In [1]: import numpy as np

In [2]: import numpy.linalg as la

In [3]: np.set_printoptions(precision=2, suppress=True, linewidth=120)

In [4]: rd = lambda a: np.round(a, 2) + 0

In [5]: Y = np.array([[0, 2], [3, -1]])

In [6]: Z = np.array([[0, 3], [3, 3]])

In [7]: E = np.kron(Y, Z)

In [8]: E
Out[8]: 
array([[ 0,  0,  0,  6],
       [ 0,  0,  6,  6],
       [ 0,  9,  0, -3],
       [ 9,  9, -3, -3]])

In [9]: vec = np.array([0, -1, 2, 0])

In [10]: h = np.maximum(E @ vec, 0)

In [11]: np.maximum(E @ (3 * vec), 0)
Out[11]: array([ 0, 36,  0,  0])

In [12]: rd(np.sort(np.abs(la.eigvals(E))))
Out[12]: array([ 3.71,  5.56,  9.71, 14.56])

In [13]: np.trace(E)
Out[13]: np.int64(-3)

In [14]: np.allclose(E, E.T)
Out[14]: False

In [15]: np.allclose(E @ E.T, E.T @ E)
Out[15]: False

In [16]: P = np.triu(np.array([[4, -2, 1, -1], [2, 5, 3, 5], [3, 5, -3, 4], [4, 3, 2, -3]]), 1) + np.eye(4)

In [17]: Y = P @ E @ la.inv(P)

In [18]: np.trace(Y), np.trace(E)
Out[18]: (np.float64(-3.0), np.int64(-3))

In [19]: F = np.load("out12.npy")

In [20]: F
Out[20]: 
array([[-0.65,  1.66, -0.75,  1.89,  0.3 ],
       [ 1.66,  0.17, -0.19, -0.71, -0.04],
       [-0.75, -0.19,  1.87,  0.17, -1.87],
       [ 1.89, -0.71,  0.17,  0.89,  0.08],
       [ 0.3 , -0.04, -1.87,  0.08, -2.28]])

In [21]: # symmetric, so the eigenvalues are real

In [22]: u = np.array([-1, 0, 5, 3, -5])

In [23]: Y = F + np.outer(u, np.eye(5)[4])

In [24]: rd(Y)
Out[24]: 
array([[-0.65,  1.66, -0.75,  1.89, -0.7 ],
       [ 1.66,  0.17, -0.19, -0.71, -0.04],
       [-0.75, -0.19,  1.87,  0.17,  3.13],
       [ 1.89, -0.71,  0.17,  0.89,  3.08],
       [ 0.3 , -0.04, -1.87,  0.08, -7.28]])

In [25]: la.matrix_rank(la.inv(Y) - la.inv(F), tol=1e-8)
Out[25]: np.int64(1)

In [26]: la.matrix_rank(Y - F)
Out[26]: np.int64(1)

In [27]: la.norm(Y, axis=1).argmax()
Out[27]: np.int64(4)

In [28]: rd(la.norm(Y[1], 1)), rd(la.norm(Y[1], np.inf))
Out[28]: (np.float64(2.77), np.float64(1.66))

In [29]: rd(la.norm(Y[1] - Y[0]))
Out[29]: np.float64(3.88)

In [30]: rd(la.norm(Y, 1)), rd(la.norm(Y, np.inf))
Out[30]: (np.float64(14.23), np.float64(9.57))

In [31]: rd(la.norm(Y) ** 2 / la.norm(Y, 2) ** 2)
Out[31]: np.float64(1.22)

In [32]: w, V = la.eig(F)

In [33]: rd(F @ V[:, 0] - w[0] * V[:, 0])
Out[33]: array([0., 0., 0., 0., 0.])

In [34]: rd(np.sort(la.eigvals(F.T)))
Out[34]: array([-3.01, -3.  ,  1.  ,  2.01,  3.  ])

In [35]: vec = np.array([2, -1, -1, 0, 2])

In [36]: y = F @ vec

In [37]: rd(y)
Out[37]: array([-1.61,  3.26, -6.92,  4.48, -2.05])

In [38]: rd(la.solve(F.T, F[3]))
Out[38]: array([0., 0., 0., 1., 0.])

In [39]: W0, _ = la.qr(np.array([[0.5, -1.3, -0.4, -0.6, -0.3],
    ...:     [-0.4, -1.5, -0.2, -0.5, 0.0],
    ...:     [0.6, 0.9, -0.3, 0.1, -0.7],
    ...:     [-1.0, -0.8, 1.0, -1.0, -1.2],
    ...:     [-1.8, -1.1, 3.0, -0.5, -0.8]]))

In [40]: rd(W0)
Out[40]: 
array([[-0.22, -0.77, -0.52, -0.19,  0.22],
       [ 0.18, -0.59,  0.47,  0.18, -0.61],
       [-0.27,  0.24, -0.38, -0.45, -0.73],
       [ 0.45, -0.07,  0.29, -0.83,  0.17],
       [ 0.8 ,  0.04, -0.53,  0.22, -0.14]])

In [41]: # keeps lengths

In [42]: Y = la.inv(W0)

In [43]: rd(W0 @ Y)
Out[43]: 
array([[1., 0., 0., 0., 0.],
       [0., 1., 0., 0., 0.],
       [0., 0., 1., 0., 0.],
       [0., 0., 0., 1., 0.],
       [0., 0., 0., 0., 1.]])

In [44]: rd(la.slogdet(W0)[0])
Out[44]: np.float64(1.0)

In [45]: (np.abs(Y) > 1e-9).astype(int)
Out[45]: 
array([[1, 1, 1, 1, 1],
       [1, 1, 1, 1, 1],
       [1, 1, 1, 1, 1],
       [1, 1, 1, 1, 1],
       [1, 1, 1, 1, 1]])

In [46]: Y = W0 / np.sqrt((W0 ** 2).mean(axis=1, keepdims=True))

In [47]: la.matrix_rank(Y) == la.matrix_rank(W0)
Out[47]: np.True_

In [48]: rd(la.norm(Y, axis=1))
Out[48]: array([2.24, 2.24, 2.24, 2.24, 2.24])

In [49]: rd(la.det(2 * W0)), rd(la.det(W0))
Out[49]: (np.float64(32.0), np.float64(1.0))

In [50]: rd(np.einsum("ij,ji->", W0, W0))
Out[50]: np.float64(2.17)

In [51]: rd(la.det(W0[::-1]))
Out[51]: np.float64(1.0)

In [52]: rd(np.einsum("ii->", W0))
Out[52]: np.float64(-2.16)

In [53]: rd(la.eigvals(W0).sum().real)
Out[53]: np.float64(-2.16)

In [54]: rd(la.det(W0.T))
Out[54]: np.float64(1.0)

In [55]: q, R = la.qr(W0)

In [56]: np.trace(q @ q.T)
Out[56]: np.float64(5.0)

In [57]: rd(q @ R)
Out[57]: 
array([[-0.22, -0.77, -0.52, -0.19,  0.22],
       [ 0.18, -0.59,  0.47,  0.18, -0.61],
       [-0.27,  0.24, -0.38, -0.45, -0.73],
       [ 0.45, -0.07,  0.29, -0.83,  0.17],
       [ 0.8 ,  0.04, -0.53,  0.22, -0.14]])

In [58]: rd(q)
Out[58]: 
array([[-0.22, -0.77, -0.52, -0.19,  0.22],
       [ 0.18, -0.59,  0.47,  0.18, -0.61],
       [-0.27,  0.24, -0.38, -0.45, -0.73],
       [ 0.45, -0.07,  0.29, -0.83,  0.17],
       [ 0.8 ,  0.04, -0.53,  0.22, -0.14]])

In [59]: q.shape, R.shape
Out[59]: ((5, 5), (5, 5))

In [60]: A = np.load("test11.npy")

In [61]: rd(A)
Out[61]: 
array([[ 4.76,  1.82,  2.95, -0.85,  1.77],
       [ 1.82,  2.89,  0.08,  0.04, -1.02],
       [ 2.95,  0.08,  2.93, -0.72,  0.58],
       [-0.85,  0.04, -0.72,  6.01,  2.52],
       [ 1.77, -1.02,  0.58,  2.52,  6.41]])

In [62]: t3 = np.stack([A, 5 * A, A[::-1]])

In [63]: la.matrix_rank(t3)
Out[63]: array([4, 4, 4])

In [64]: rd(np.einsum("bij,cij->bc", t3, t3))
Out[64]: 
array([[ 165.  ,  825.  ,   45.44],
       [ 825.  , 4125.  ,  227.18],
       [  45.44,  227.18,  165.  ]])

In [65]: Z = np.array([[1.5, 0.2, -2.2, -1.6], [-0.2, 1.5, -0.7, -0.7]])

In [66]: rng = np.random.default_rng(538729)

In [67]: M = np.array([[1, 2],
    ...:     [1, 1],
    ...:     [3, -1],
    ...:     [2, -1],
    ...:     [2, -3],
    ...:     [-3, 3],
    ...:     [0, 1],
    ...:     [-3, 1],
    ...:     [1, 1],
    ...:     [-3, -1],
    ...:     [2, -3],
    ...:     [-3, 1]]) @ Z + 0.02 * rng.normal(size=(12, 4))

In [68]: rd(M)
Out[68]: 
array([[ 1.09,  3.21, -3.61, -2.98],
       [ 1.28,  1.71, -2.89, -2.32],
       [ 4.72, -0.9 , -5.88, -4.13],
       [ 3.25, -1.09, -3.71, -2.5 ],
       [ 3.64, -4.09, -2.28, -1.12],
       [-5.1 ,  3.89,  4.49,  2.69],
       [-0.17,  1.47, -0.69, -0.71],
       [-4.73,  0.9 ,  5.92,  4.12],
       [ 1.31,  1.67, -2.88, -2.31],
       [-4.31, -2.08,  7.31,  5.48],
       [ 3.61, -4.13, -2.3 , -1.09],
       [-4.68,  0.91,  5.91,  4.12]])

In [69]: Y = M / la.norm(M, axis=1, keepdims=True)

In [70]: C2 = Y @ Y.T

In [71]: rd(la.norm(Y, axis=1))
Out[71]: array([1., 1., 1., 1., 1., 1., 1., 1., 1., 1., 1., 1.])

In [72]: np.argwhere(np.triu(np.abs(C2) > 0.95, 1))
Out[72]: 
array([[ 0,  1],
       [ 0,  8],
       [ 1,  8],
       [ 1,  9],
       [ 2,  3],
       [ 2,  7],
       [ 2, 11],
       [ 3,  7],
       [ 3, 11],
       [ 4,  5],
       [ 4, 10],
       [ 5, 10],
       [ 7, 11],
       [ 8,  9]])

In [73]: (C2 - 2 * np.eye(12)).round(6).argmax(axis=1)
Out[73]: array([ 1,  8,  3,  2, 10,  7,  0, 11,  1, 11,  4,  7])
